>>> import numpy as np
>>> np.set_printoptions(precision=2, suppress=True, linewidth=120, legacy="1.25")
>>> mat = np.loadtxt("block13.csv", delimiter=",")
>>> mat
array([[1., 0., 0., 0.],
       [0., 0., 0., 1.],
       [0., 0., 1., 0.],
       [0., 1., 0., 0.]])
>>> evals, evecs = np.linalg.eigh(mat)
>>> x = np.array([0, -2, -1, 2])
>>> print(np.linalg.eigvalsh(mat[1:, 1:]))
[-1.  1.  1.]
>>> round(float(x @ mat @ x / (x @ x)), 2), evals[0], evals[-1]
(-0.78, -1.0, 1.0)
>>> round(np.linalg.eigvalsh(mat).min(), 2)
-1.0
>>> np.linalg.pinv(mat)
array([[1., 0., 0., 0.],
       [0., 0., 0., 1.],
       [0., 0., 1., 0.],
       [0., 1., 0., 0.]])
>>> mat[:, 1] @ mat[:, 0]
0.0
>>> np.linalg.svd(mat, compute_uv=False)
array([1., 1., 1., 1.])
>>> np.linalg.norm(mat, axis=0)
array([1., 1., 1., 1.])
>>> K = np.loadtxt("a.csv", delimiter=",")
>>> K
array([[ 2.,  4.,  0.,  0.,  0.,  0.,  0.,  0.],
       [ 6., -7.,  0.,  0.,  0.,  0.,  0.,  0.],
       [ 0.,  0.,  1.,  1.,  1.,  1.,  1.,  2.],
       [ 0.,  0.,  2.,  1.,  2.,  2.,  0.,  2.],
       [ 0.,  0.,  2.,  2.,  2.,  1.,  2.,  1.],
       [ 0.,  0.,  1.,  2.,  0.,  0.,  2.,  2.],
       [ 0.,  0.,  0.,  2.,  0.,  2.,  0.,  0.],
       [ 0.,  0.,  2.,  2.,  1.,  0.,  1.,  1.]])
>>> t = np.radians(57)
>>> Rm = np.eye(8)
>>> Rm[1, 1] = Rm[5, 5] = np.cos(t)
>>> Rm[1, 5], Rm[5, 1] = -np.sin(t), np.sin(t)
>>> Rm
array([[ 1.  ,  0.  ,  0.  ,  0.  ,  0.  ,  0.  ,  0.  ,  0.  ],
       [ 0.  ,  0.54,  0.  ,  0.  ,  0.  , -0.84,  0.  ,  0.  ],
       [ 0.  ,  0.  ,  1.  ,  0.  ,  0.  ,  0.  ,  0.  ,  0.  ],
       [ 0.  ,  0.  ,  0.  ,  1.  ,  0.  ,  0.  ,  0.  ,  0.  ],
       [ 0.  ,  0.  ,  0.  ,  0.  ,  1.  ,  0.  ,  0.  ,  0.  ],
       [ 0.  ,  0.84,  0.  ,  0.  ,  0.  ,  0.54,  0.  ,  0.  ],
       [ 0.  ,  0.  ,  0.  ,  0.  ,  0.  ,  0.  ,  1.  ,  0.  ],
       [ 0.  ,  0.  ,  0.  ,  0.  ,  0.  ,  0.  ,  0.  ,  1.  ]])
>>> B = K @ Rm.T
>>> np.allclose(K @ K.T, B @ B.T)
True
>>> round(float(np.linalg.det(Rm)), 2), round(np.trace(Rm), 2)
(1.0, 7.09)
>>> B = np.linalg.inv(Rm)
>>> np.linalg.inv(B)
array([[ 1.  ,  0.  ,  0.  ,  0.  ,  0.  ,  0.  ,  0.  ,  0.  ],
       [-0.  ,  0.54, -0.  , -0.  , -0.  , -0.84, -0.  , -0.  ],
       [ 0.  ,  0.  ,  1.  ,  0.  ,  0.  ,  0.  ,  0.  ,  0.  ],
       [ 0.  ,  0.  ,  0.  ,  1.  ,  0.  ,  0.  ,  0.  ,  0.  ],
       [ 0.  ,  0.  ,  0.  ,  0.  ,  1.  ,  0.  ,  0.  ,  0.  ],
       [ 0.  ,  0.84,  0.  ,  0.  ,  0.  ,  0.54,  0.  ,  0.  ],
       [ 0.  ,  0.  ,  0.  ,  0.  ,  0.  ,  0.  ,  1.  ,  0.  ],
       [ 0.  ,  0.  ,  0.  ,  0.  ,  0.  ,  0.  ,  0.  ,  1.  ]])
>>> np.allclose(B, Rm.T)
True
>>> np.round(Rm @ B, 2) + 0
array([[1., 0., 0., 0., 0., 0., 0., 0.],
       [0., 1., 0., 0., 0., 0., 0., 0.],
       [0., 0., 1., 0., 0., 0., 0., 0.],
       [0., 0., 0., 1., 0., 0., 0., 0.],
       [0., 0., 0., 0., 1., 0., 0., 0.],
       [0., 0., 0., 0., 0., 1., 0., 0.],
       [0., 0., 0., 0., 0., 0., 1., 0.],
       [0., 0., 0., 0., 0., 0., 0., 1.]])
>>> U, sigma, Vt = np.linalg.svd(K)
>>> sigma
array([9.42, 7.7 , 4.03, 2.76, 2.3 , 1.68, 1.  , 0.1 ])
>>> np.argmax(sigma[:-1] / (sigma[1:] + 1e-6)) + 1
7
>>> B = U[:, :7] @ np.diag(sigma[:7]) @ Vt[:7]
>>> print(round(float(np.abs(K - B).max()), 2))
0.04
>>> np.linalg.matrix_rank(B)
7
>>> round(np.linalg.det(K), 2)
304.0
>>> print((np.linalg.matrix_power((K != 0) + (K.T != 0) + np.eye(8), 8) > 0).astype(int))
[[1 1 0 0 0 0 0 0]
 [1 1 0 0 0 0 0 0]
 [0 0 1 1 1 1 1 1]
 [0 0 1 1 1 1 1 1]
 [0 0 1 1 1 1 1 1]
 [0 0 1 1 1 1 1 1]
 [0 0 1 1 1 1 1 1]
 [0 0 1 1 1 1 1 1]]
>>> (K != 0).astype(int)
array([[1, 1, 0, 0, 0, 0, 0, 0],
       [1, 1, 0, 0, 0, 0, 0, 0],
       [0, 0, 1, 1, 1, 1, 1, 1],
       [0, 0, 1, 1, 1, 1, 0, 1],
       [0, 0, 1, 1, 1, 1, 1, 1],
       [0, 0, 1, 1, 0, 0, 1, 1],
       [0, 0, 0, 1, 0, 1, 0, 0],
       [0, 0, 1, 1, 1, 0, 1, 1]])
>>> A = np.loadtxt("x.csv", delimiter=",")
>>> A
array([[-3.7,  5. ,  4. ,  2. , -4. , -5. , -2. , -3. ,  0. ],
       [ 4. ,  5.3,  2. ,  1. , -2. , -4. ,  0. ,  5. ,  0. ],
       [-1. , -4. ,  5.3, -1. ,  5. ,  2. , -3. , -3. , -1. ],
       [ 2. ,  5. ,  1. , -2.7, -5. ,  4. , -5. ,  0. ,  4. ],
       [-2. , -1. , -2. ,  5. ,  2.3,  2. ,  2. ,  1. ,  4. ],
       [ 0. ,  2. , -4. ,  4. , -4. ,  3.3,  3. ,  5. ,  0. ],
       [ 2. ,  4. ,  1. ,  4. , -1. , -2. , -4.7,  4. ,  5. ],
       [ 1. , -1. ,  3. , -2. ,  2. , -2. ,  5. , -4.7, -5. ],
       [-4. ,  5. ,  4. ,  2. , -4. , -5. , -2. , -3. ,  0.3]])
>>> print(np.linalg.matrix_power(mat, 100))
[[1. 0. 0. 0.]
 [0. 1. 0. 0.]
 [0. 0. 1. 0.]
 [0. 0. 0. 1.]]
>>> mat.sum(axis=1)
array([1., 1., 1., 1.])
>>> np.sort(np.abs(np.linalg.eigvals(mat)))[::-1]
array([1., 1., 1., 1.])
>>> pr = np.eye(4)[2]
>>> for _ in range(7):
...     pr = pr @ mat
...     print(pr.round(2))
... 
[0. 0. 1. 0.]
[0. 0. 1. 0.]
[0. 0. 1. 0.]
[0. 0. 1. 0.]
[0. 0. 1. 0.]
[0. 0. 1. 0.]
[0. 0. 1. 0.]
>>> rng = np.random.default_rng(0)
>>> idx = rng.permutation(9)
>>> idx
array([4, 5, 2, 6, 3, 8, 7, 0, 1])
>>> B = A[idx][:, idx]
>>> print(round(np.linalg.det(B), 2), np.round(np.linalg.det(A[idx]), 2))
206631.33 206631.33
>>> round(float(np.trace(B)), 2)
0.7
>>> t = np.radians(45)
>>> Rm = np.eye(9)
>>> Rm[6, 6] = Rm[7, 7] = np.cos(t)
>>> Rm[6, 7], Rm[7, 6] = -np.sin(t), np.sin(t)
>>> Rm
array([[ 1.  ,  0.  ,  0.  ,  0.  ,  0.  ,  0.  ,  0.  ,  0.  ,  0.  ],
       [ 0.  ,  1.  ,  0.  ,  0.  ,  0.  ,  0.  ,  0.  ,  0.  ,  0.  ],
       [ 0.  ,  0.  ,  1.  ,  0.  ,  0.  ,  0.  ,  0.  ,  0.  ,  0.  ],
       [ 0.  ,  0.  ,  0.  ,  1.  ,  0.  ,  0.  ,  0.  ,  0.  ,  0.  ],
       [ 0.  ,  0.  ,  0.  ,  0.  ,  1.  ,  0.  ,  0.  ,  0.  ,  0.  ],
       [ 0.  ,  0.  ,  0.  ,  0.  ,  0.  ,  1.  ,  0.  ,  0.  ,  0.  ],
       [ 0.  ,  0.  ,  0.  ,  0.  ,  0.  ,  0.  ,  0.71, -0.71,  0.  ],
       [ 0.  ,  0.  ,  0.  ,  0.  ,  0.  ,  0.  ,  0.71,  0.71,  0.  ],
       [ 0.  ,  0.  ,  0.  ,  0.  ,  0.  ,  0.  ,  0.  ,  0.  ,  1.  ]])
>>> B = A @ Rm.T
>>> print(np.abs(B - A).max(axis=0))
[0.   0.   0.   0.   0.   0.   4.41 4.91 0.  ]
>>> B.round(2) + 0
array([[-3.7 ,  5.  ,  4.  ,  2.  , -4.  , -5.  ,  0.71, -3.54,  0.  ],
       [ 4.  ,  5.3 ,  2.  ,  1.  , -2.  , -4.  , -3.54,  3.54,  0.  ],
       [-1.  , -4.  ,  5.3 , -1.  ,  5.  ,  2.  ,  0.  , -4.24, -1.  ],
       [ 2.  ,  5.  ,  1.  , -2.7 , -5.  ,  4.  , -3.54, -3.54,  4.  ],
       [-2.  , -1.  , -2.  ,  5.  ,  2.3 ,  2.  ,  0.71,  2.12,  4.  ],
       [ 0.  ,  2.  , -4.  ,  4.  , -4.  ,  3.3 , -1.41,  5.66,  0.  ],
       [ 2.  ,  4.  ,  1.  ,  4.  , -1.  , -2.  , -6.15, -0.49,  5.  ],
       [ 1.  , -1.  ,  3.  , -2.  ,  2.  , -2.  ,  6.86,  0.21, -5.  ],
       [-4.  ,  5.  ,  4.  ,  2.  , -4.  , -5.  ,  0.71, -3.54,  0.3 ]])
>>> np.allclose(np.linalg.norm(A, axis=1), np.linalg.norm(B, axis=1))
True
>>> print(np.abs(np.linalg.svd(A)[2][-1]))
[0.14 0.62 0.35 0.01 0.53 0.15 0.22 0.07 0.35]
>>> np.linalg.matrix_rank(A, rtol=0.1)
7
>>> round(np.linalg.norm(A, 1), 2), round(float(np.linalg.norm(A, np.inf)), 2)
(32.3, 29.3)
>>> np.linalg.norm(A, axis=1)
array([10.62,  9.7 ,  9.7 , 10.92,  8.02,  9.84, 10.25,  9.75, 10.73])
>>> np.linalg.norm(A, axis=1).argmax()
3
>>> round(float(np.linalg.norm(A, 2)), 2)
18.31
>>> print(np.round(np.linalg.norm(A[4] - A[7]), 2))
14.89
>>> round(float(np.linalg.norm(A) ** 2 / np.linalg.norm(A, 2) ** 2), 2)
2.68
>>> W0 = np.tanh(np.array([[-1.2, -0.4, -1.3, -1.1],
...     [-0.4, 0.2, -0.4, 0.4],
...     [-1.1, 0.1, -0.6, 0.7],
...     [-0.3, 0.7, 0.0, 1.0],
...     [0.1, 0.5, 0.9, -1.8],
...     [-0.8, -1.1, -0.8, -1.2],
...     [0.8, 2.5, 0.5, -0.2],
...     [0.0, -0.4, 0.7, -0.2],
...     [0.6, 0.2, 1.0, -0.9],
...     [0.4, -0.3, 0.2, -0.3],
...     [-1.1, -0.4, -0.4, 2.2],
...     [0.5, -0.6, 0.6, 0.4],
...     [0.3, 0.1, -0.2, -0.3],
...     [-0.2, 0.1, 0.0, -0.7],
...     [0.9, 0.6, 0.2, -0.1],
...     [-0.1, 0.3, -0.6, -0.1],
...     [-1.7, 0.0, -0.8, -2.0]]) @ np.array([[0.5, 1.4, -0.1, -1.8, 1.3],
...     [2.5, 1.0, -0.6, -3.1, -1.2],
...     [-0.3, 1.0, 1.3, -1.4, -0.8],
...     [0.5, -0.9, 0.3, -1.1, -0.6]]))
>>> W0
array([[-0.94, -0.98, -0.93,  1.  ,  0.55],
       [ 0.55, -0.81, -0.45,  0.22, -0.59],
       [ 0.23, -0.99, -0.48,  0.94, -0.9 ],
       [ 0.97, -0.55, -0.09, -0.99, -0.95],
       [ 0.13,  1.  ,  0.31, -0.77, -0.11],
       [-1.  , -0.96, -0.58,  1.  ,  0.93],
       [ 1.  ,  1.  , -0.76, -1.  , -0.98],
       [-0.86,  0.45,  0.8 ,  0.45,  0.04],
       [ 0.05,  0.99,  0.69, -0.97,  0.27],
       [-0.64,  0.62,  0.3 ,  0.25,  0.72],
       [-0.32, -1.  ,  0.45,  0.88, -0.96],
       [-0.84,  0.33,  0.84, -0.31,  0.57],
       [ 0.3 ,  0.53, -0.41, -0.24,  0.54],
       [-0.2 ,  0.42, -0.24,  0.68,  0.04],
       [ 0.95,  0.97, -0.22, -1.  ,  0.34],
       [ 0.68, -0.34, -0.75,  0.2 ,  0.05],
       [-0.92, -0.88, -0.9 ,  1.  , -0.35]])
>>> C2 = np.cov(W0, rowvar=False)
>>> round(float(np.corrcoef(W0[:, 2], W0[:, 4])[0, 1]), 2)
0.13
>>> np.argwhere(np.triu(np.abs(np.corrcoef(W0.T)) > 0.8, 1))
array([], shape=(0, 2), dtype=int64)
>>> np.median(W0, axis=0)
array([ 0.05,  0.33, -0.24,  0.22,  0.04])
>>> Xc = W0 - W0.mean(axis=0)
>>> U, sigma, Vt = np.linalg.svd(Xc, full_matrices=False)
>>> Vt[0] * np.sign(Vt[0, np.abs(Vt[0]).argmax()])
array([-0.42, -0.61, -0.18,  0.65,  0.04])
>>> np.abs(U[:, 0]).argmax()
0
>>> np.linalg.matrix_rank(Xc)
5
>>> np.round((sigma ** 2).sum() ** 2 / (sigma ** 4).sum(), 2)
2.66
>>> print((np.sign(U[:, 0]) == np.sign(U[0, 0])).astype(int))
[1 1 1 0 0 1 0 1 0 0 1 0 0 1 0 1 1]
>>> Xc = (W0 - W0.mean(axis=0)) / W0.std(axis=0)
>>> np.argwhere(np.abs(Xc) > 2)
array([], shape=(0, 2), dtype=int64)
>>> c = np.linalg.lstsq(np.delete(Xc, 2, axis=1), Xc[:, 2])[0]
>>> c
array([-0.92,  0.31, -0.65, -0.36])
>>> print(round(1 - np.var(Xc[:, 2] - np.delete(Xc, 2, axis=1) @ c), 2))
0.48
>>> proj = W0 @ np.linalg.solve(W0.T @ W0, W0.T)
>>> np.round(np.linalg.eigvalsh(proj), 2) + 0
array([0., 0., 0., 0., 0., 0., 0., 0., 0., 0., 0., 0., 1., 1., 1., 1., 1.])
>>> np.allclose(proj @ proj, proj)
True
>>> np.diag(proj)
array([0.36, 0.14, 0.27, 0.46, 0.15, 0.32, 0.64, 0.28, 0.16, 0.15, 0.37, 0.27, 0.15, 0.31, 0.23, 0.23, 0.5 ])
>>> round(np.trace(proj), 2)
5.0
>>> print(proj @ W0[:, 1])
[-0.98 -0.81 -0.99 -0.55  1.   -0.96  1.    0.45  0.99  0.62 -1.    0.33  0.53  0.42  0.97 -0.34 -0.88]
>>> f = np.array([1, 1])
>>> np.cross(W0[6, :3], W0[11, :3])
array([ 1.08, -0.2 ,  1.17])
>>> np.round(np.polyval(f, W0[6]), 2) + 0
array([2.  , 2.  , 0.24, 0.  , 0.02])
>>> np.convolve(W0[6], f)
array([ 1.  ,  2.  ,  0.24, -1.76, -1.98, -0.98])
>>> np.correlate(W0[6], W0[11], "full")
array([ 0.57,  0.26,  0.09,  0.83, -1.4 , -1.62, -0.51,  0.52,  0.82])
>>> E = np.loadtxt("w.csv", delimiter=",")
>>> E
array([[-0.22, -0.04,  0.29,  0.13,  0.55,  0.1 ,  0.48,  0.55],
       [-0.22, -0.18, -0.61,  0.04,  0.35, -0.35, -0.46,  0.31],
       [-0.09,  0.44, -0.14,  0.05,  0.09, -0.69,  0.45, -0.3 ],
       [ 0.36, -0.35, -0.22, -0.19,  0.58,  0.18,  0.2 , -0.5 ],
       [-0.4 , -0.24,  0.54, -0.5 ,  0.15, -0.31, -0.26, -0.21],
       [-0.09,  0.41,  0.25,  0.53,  0.4 ,  0.17, -0.44, -0.32],
       [-0.76, -0.15, -0.29,  0.13, -0.15,  0.34,  0.24, -0.32],
       [-0.09,  0.63, -0.21, -0.63,  0.16,  0.35, -0.07,  0.1 ]])
>>> idx = rng.permutation(8)
>>> idx
array([3, 2, 0, 6, 4, 5, 1, 7])
>>> B = E[idx][:, idx]
>>> np.round(np.linalg.det(B), 2), round(np.linalg.det(E[idx]), 2)
(-1.0, -1.0)
>>> np.allclose(B, E)
False
>>> round(float(np.trace(B)), 2)
-0.09
>>> J = np.load("arr.npy")
>>> J
array([[3, 0, 4],
       [1, 4, 4],
       [3, 1, 4],
       [0, 2, 3],
       [0, 0, 2],
       [0, 3, 0],
       [2, 2, 2],
       [5, 0, 4],
       [3, 1, 4]])
>>> # rows 2 and 8 are equal
>>> B = np.c_[J[:, :1] @ np.array([[2]]), np.array([3, -1, -3, 3, -5, 1, 3, -5, -4])]
>>> B
array([[ 6,  3],
       [ 2, -1],
       [ 6, -3],
       [ 0,  3],
       [ 0, -5],
       [ 0,  1],
       [ 4,  3],
       [10, -5],
       [ 6, -4]])
>>> np.linalg.norm(np.linalg.qr(J)[0].T @ B, axis=0) ** 2 / ((B ** 2).sum(axis=0) + 1e-12)
array([1.  , 0.24])
>>> print(np.round(np.linalg.norm(B - J @ np.linalg.lstsq(J, B)[0], axis=0), 2) + 0)
[0.  8.9]
>>> np.linalg.matrix_rank(B)
2
>>> x = np.array([1, 2])
>>> h = np.maximum(B @ x, 0)
>>> B.T @ h
array([112,  86])
>>> np.flatnonzero(h > 1e-9)
array([0, 3, 5, 6])
>>> h
array([12,  0,  0,  6,  0,  2, 10,  0,  0])
>>> w1 = np.array([[2, 1, 3, 1, 3, 2], [0, 1, 0, 2, 3, 2], [3, 3, 2, 3, 1, 3]])
>>> c = np.array([-4, 5, -1, -4, 3, -1])
>>> H = np.maximum(J @ w1 + c, 0)
>>> (H > 0).mean(axis=0)
array([0.89, 1.  , 0.89, 1.  , 1.  , 1.  ])
>>> np.linalg.matrix_rank(H)
5
>>> Z = np.array([[1, 1, 2], [2, 0, 1], [0, 1, 1], [0, 2, 2], [0, 0, 0], [2, 0, 0]])
>>> H @ Z
array([[ 88,  52,  86],
       [ 96,  54,  86],
       [ 94,  56,  91],
       [ 61,  28,  49],
       [ 34,   9,  22],
       [ 26,   4,  12],
       [ 62,  31,  52],
       [104,  66, 106],
       [ 94,  56,  91]])
>>> (H @ Z).round(6).argmax(axis=1)
array([0, 0, 0, 0, 0, 0, 0, 2, 0])
>>> w1 @ Z
array([[ 8,  7, 10],
       [ 6,  4,  5],
       [15, 11, 17]])
